In [1]: import numpy as np

In [2]: from numpy import linalg as LA

In [3]: np.set_printoptions(precision=2, suppress=True, linewidth=100)

In [4]: X = np.load("test4.npy")

In [5]: print(X)
[[ 0 -1 -6 -2 -1]
 [-1 -4 -6  4 -1]
 [-6 -6 -4 -5  1]
 [-2  4 -5 -8  2]
 [-1 -1  1  2 -4]]

In [6]: # symmetric, so the eigenvalues are real

In [7]: [round(float(LA.det(X[:i, :i])), 2) + 0 for i in range(1, 6)]
Out[7]: [0.0, -1.0, 76.0, 1185.0, -5374.0]

In [8]: u = np.array([-2, 1, -3, -3, -2])

In [9]: other = X + np.outer(u, np.eye(5)[0])

In [10]: LA.matrix_rank(LA.inv(other) - LA.inv(X), tol=1e-8)
Out[10]: np.int64(1)

In [11]: print(round(float(LA.det(other) / LA.det(X)), 2), round(float(1 + LA.solve(X, u)[0]), 2))
1.11 1.11

In [12]: W2 = np.array([[2, 0, 2, 1, 2], [0, 0, 2, 0, 1]])

In [13]: mat = np.repeat(W2, 13 // 2, axis=0)

In [14]: rng = np.random.default_rng(4581)

In [15]: mat = mat + 0.02 * rng.normal(size=mat.shape)

In [16]: mat.round(2) + 0
Out[16]: 
array([[ 2.02,  0.01,  2.  ,  1.04,  2.05],
       [ 2.  ,  0.  ,  2.  ,  0.95,  2.02],
       [ 2.01,  0.03,  1.96,  1.  ,  2.  ],
       [ 1.99, -0.02,  1.98,  0.99,  2.02],
       [ 1.97, -0.01,  2.02,  1.  ,  2.03],
       [ 1.97,  0.  ,  2.  ,  0.97,  2.01],
       [ 0.02, -0.01,  1.98,  0.01,  0.98],
       [ 0.03,  0.03,  2.01,  0.01,  1.02],
       [-0.02, -0.03,  2.05,  0.03,  1.03],
       [ 0.03,  0.03,  1.97,  0.01,  1.  ],
       [ 0.01,  0.03,  2.03,  0.01,  1.02],
       [ 0.03, -0.03,  1.99, -0.01,  0.98]])

In [17]: left, sigma, VT = LA.svd(mat)

In [18]: print(np.argmax(sigma[:-1] / (sigma[1:] + 1e-6)) + 1)
2

In [19]: other = left[:, :2] @ np.diag(sigma[:2]) @ VT[:2]

In [20]: np.round(LA.norm(mat - other, 2), 2), np.round(sigma[2], 2)
Out[20]: (np.float64(0.08), np.float64(0.08))

In [21]: print(other.round(2) + 0)
[[2.03 0.   2.   1.01 2.04]
 [1.98 0.   2.   0.99 2.02]
 [2.01 0.   1.96 1.   2.01]
 [1.99 0.   1.98 0.99 2.02]
 [1.98 0.   2.02 0.98 2.03]
 [1.96 0.   2.   0.98 2.01]
 [0.01 0.01 1.97 0.01 0.99]
 [0.03 0.01 2.01 0.02 1.01]
 [0.   0.01 2.05 0.   1.02]
 [0.02 0.01 1.98 0.01 0.99]
 [0.01 0.01 2.03 0.01 1.02]
 [0.01 0.01 1.98 0.01 0.99]]

In [22]: LA.matrix_rank(mat, rtol=0.05)
Out[22]: np.int64(2)
